$ python -q
>>> import numpy as np
>>> import numpy.linalg as la
>>> np.set_printoptions(precision=2, suppress=True, linewidth=100)
>>> def rd(a):
...     return np.round(a, 2) + 0
... 
>>> feats = np.loadtxt("layer17.csv", delimiter=",")
>>> feats
array([[ -3.97,   3.92,   8.08,  14.  ],
       [ -0.03,  -1.95,  -1.94,  -3.93],
       [ -8.04,   3.06,  11.08,  18.02],
       [ -5.98,  -5.04,   0.88,  -1.04],
       [ 10.05,  -3.97, -14.01, -23.01]])
>>> round(np.log10(la.cond(feats)))
3
>>> la.cond(feats) > 100
np.True_
>>> [round(float(x), 2) for x in la.svd(feats, compute_uv=False)[:3]]
[40.87, 8.48, 0.1]
>>> la.matrix_rank(feats, rtol=0.1)
np.int64(2)
>>> q, r_ = la.qr(feats)
>>> np.trace(q @ q.T)
np.float64(4.0)
>>> rd(q @ r_)
array([[ -3.97,   3.92,   8.08,  14.  ],
       [ -0.03,  -1.95,  -1.94,  -3.93],
       [ -8.04,   3.06,  11.08,  18.02],
       [ -5.98,  -5.04,   0.88,  -1.04],
       [ 10.05,  -3.97, -14.01, -23.01]])
>>> q.shape, r_.shape
((5, 4), (4, 4))
>>> rd(np.abs(np.diag(r_)))
array([14.74,  7.63,  0.16,  0.14])
>>> rd(q.T @ q)
array([[1., 0., 0., 0.],
       [0., 1., 0., 0.],
       [0., 0., 1., 0.],
       [0., 0., 0., 1.]])
>>> proj = feats @ la.solve(feats.T @ feats, feats.T)
>>> rd(la.eigvalsh(proj))
array([0., 1., 1., 1., 1.])
>>> rd((np.eye(5) - proj) @ feats)
array([[0., 0., 0., 0.],
       [0., 0., 0., 0.],
       [0., 0., 0., 0.],
       [0., 0., 0., 0.],
       [0., 0., 0., 0.]])
>>> rd(np.diag(proj))
array([1.  , 0.46, 0.8 , 0.96, 0.78])
>>> f, v = feats[2], feats[0]
>>> rd(f @ v)
np.float64(385.72)
>>> pr = (f @ v) / (f @ f) * f
>>> la.matrix_rank(np.outer(f, v))
np.int64(1)
>>> rd(v - pr)
array([ 1.98,  1.66, -0.12,  0.67])
>>> rd((v - pr) @ f)
np.float64(0.0)
>>> rd(la.norm(f + v) ** 2 + la.norm(f - v) ** 2)
np.float64(1627.81)
>>> B = np.c_[feats[:, :2] @ np.array([[0, 2], [3, 3]]), np.array([5, -2, 3, 3, 0])]
>>> rd(B)
array([[ 11.76,   3.82,   5.  ],
       [ -5.85,  -5.91,  -2.  ],
       [  9.18,  -6.9 ,   3.  ],
       [-15.12, -27.08,   3.  ],
       [-11.91,   8.19,   0.  ]])
>>> rd(la.norm(la.qr(feats)[0].T @ B, axis=0) ** 2 / ((B ** 2).sum(axis=0) + 1e-12))
array([1.  , 1.  , 0.75])
>>> f = np.array([2, 1, 0, 0, 2]) + 0.5
>>> arr = np.outer(f, f) / (f @ f)
>>> rd(arr)
array([[0.41, 0.25, 0.08, 0.08, 0.41],
       [0.25, 0.15, 0.05, 0.05, 0.25],
       [0.08, 0.05, 0.02, 0.02, 0.08],
       [0.08, 0.05, 0.02, 0.02, 0.08],
       [0.41, 0.25, 0.08, 0.08, 0.41]])
>>> rank = la.matrix_rank(arr)
>>> rank
np.int64(1)
>>> null = la.svd(arr)[2][rank:].T
>>> rd(null @ null.T)
array([[ 0.59, -0.25, -0.08, -0.08, -0.41],
       [-0.25,  0.85, -0.05, -0.05, -0.25],
       [-0.08, -0.05,  0.98, -0.02, -0.08],
       [-0.08, -0.05, -0.02,  0.98, -0.08],
       [-0.41, -0.25, -0.08, -0.08,  0.59]])
>>> np.allclose(arr @ null, 0)
True
>>> [int(la.matrix_rank(arr[:, :j + 1])) for j in range(5)]
[1, 1, 1, 1, 1]
>>> rd(la.matrix_power(arr, 3))
array([[0.41, 0.25, 0.08, 0.08, 0.41],
       [0.25, 0.15, 0.05, 0.05, 0.25],
       [0.08, 0.05, 0.02, 0.02, 0.08],
       [0.08, 0.05, 0.02, 0.02, 0.08],
       [0.41, 0.25, 0.08, 0.08, 0.41]])
>>> np.allclose(arr @ arr.T, arr.T @ arr)
True
>>> rd(la.det(arr))
np.float64(0.0)
>>> Uu, sv, Vt = la.svd(arr)
>>> np.argmax(sv[:-1] / (sv[1:] + 1e-6)) + 1
np.int64(1)
>>> rd(sv)
array([1., 0., 0., 0., 0.])
>>> B = Uu[:, :1] @ np.diag(sv[:1]) @ Vt[:1]
>>> rd(np.abs(arr - B).max())
np.float64(0.0)
>>> rd(la.norm(arr - B) / la.norm(arr))
np.float64(0.0)
>>> rd(B)
array([[0.41, 0.25, 0.08, 0.08, 0.41],
       [0.25, 0.15, 0.05, 0.05, 0.25],
       [0.08, 0.05, 0.02, 0.02, 0.08],
       [0.08, 0.05, 0.02, 0.02, 0.08],
       [0.41, 0.25, 0.08, 0.08, 0.41]])
